>>> import numpy as np
>>> np.set_printoptions(precision=2, suppress=True, linewidth=120, legacy="1.25")
>>> def tidy(a):
...     return np.round(a, 2) + 0
... 
>>> data = np.loadtxt("out13.csv", delimiter=",")
>>> data
array([[-0.12, -0.65,  0.93, -0.37],
       [ 0.03,  0.26, -0.21, -0.05],
       [ 0.03, -1.69, -0.66,  2.8 ]])
>>> left, sv, Vt = np.linalg.svd(data)
>>> V = Vt[:(sv > 1e-8).sum()]
>>> rng = np.random.default_rng(972)
>>> x0 = data[0] + 4 * data[2] + rng.integers(2) * np.eye(4)[0]
>>> x0
array([ 0.  , -7.41, -1.71, 10.83])
>>> np.allclose(V.T @ V @ x0, x0)
True
>>> np.linalg.matrix_rank(np.vstack([data, x0]))
2
>>> tidy(V.T @ V)
array([[ 0.01,  0.06, -0.08,  0.03],
       [ 0.06,  0.64, -0.37, -0.31],
       [-0.08, -0.37,  0.61, -0.31],
       [ 0.03, -0.31, -0.31,  0.74]])
>>> tidy(np.linalg.norm(data, 2) / np.linalg.norm(data))
0.94
>>> np.linalg.cond(data) > 100
True
>>> u = np.array([9, 1, 0])
>>> tidy(np.polyval(u, data[0]))
array([0.01, 3.15, 8.71, 0.86])
>>> tidy(np.convolve(data[0], u))
array([-1.08, -5.97,  7.72, -2.4 , -0.37,  0.  ])
>>> tidy(np.array([np.convolve(row, u, "same") for row in data]))
array([[ -5.97,   7.72,  -2.4 ,  -0.37],
       [  2.37,  -1.63,  -0.66,  -0.05],
       [-15.18,  -7.63,  24.54,   2.8 ]])
>>> tidy(np.cross(data[0, :3], data[1, :3]))
array([-0.11,  0.  , -0.01])
>>> labels = rng.integers(0, 3, 4)
>>> W0 = np.triu((labels[:, None] == labels) & (rng.random((4, 4)) < 0.8), 1).astype(int)
>>> W0 += W0.T
>>> W0
array([[0, 0, 0, 1],
       [0, 0, 0, 0],
       [0, 0, 0, 1],
       [1, 0, 1, 0]])
>>> W0.sum(axis=0)
array([1, 0, 1, 2])
>>> Lm = np.diag(W0.sum(axis=1)) - W0
>>> np.linalg.matrix_rank(Lm)
2
>>> Lm @ np.ones(4)
array([0., 0., 0., 0.])
>>> np.abs(np.diag(np.linalg.qr(W0)[1])) > 1e-9
array([ True, False, False,  True])
>>> tidy(W0 @ np.linalg.pinv(W0) @ W0)
array([[0., 0., 0., 1.],
       [0., 0., 0., 0.],
       [0., 0., 0., 1.],
       [1., 0., 1., 0.]])
>>> np.unique(W0.round(6), axis=0).shape
(3, 4)
>>> np.linalg.lstsq(W0[:-1].T, W0[-1])[2]
1
>>> np.abs(np.diag(np.linalg.qr(data)[1])) > 1e-9
array([ True,  True, False])
>>> np.linalg.lstsq(data[:-1].T, data[-1])[2]
2
>>> np.allclose(data[:-1].T @ np.linalg.lstsq(data[:-1].T, data[-1])[0], data[-1])
True
>>> E = 0.9 ** np.abs(np.subtract.outer(np.arange(3), np.arange(3)))
>>> E
array([[1.  , 0.9 , 0.81],
       [0.9 , 1.  , 0.9 ],
       [0.81, 0.9 , 1.  ]])
>>> tidy(np.linalg.norm(E))
2.75
>>> tidy(E.mean(axis=0))
array([0.9 , 0.93, 0.9 ])
>>> tidy(E - E[0])
array([[ 0.  ,  0.  ,  0.  ],
       [-0.1 ,  0.1 ,  0.09],
       [-0.19,  0.  ,  0.19]])
>>> E.sum(axis=0)
array([2.71, 2.8 , 2.71])
>>> np.unravel_index(np.abs(E).argmax(), E.shape)
(0, 0)
>>> np.count_nonzero(E)
9
>>> E.shape
(3, 3)
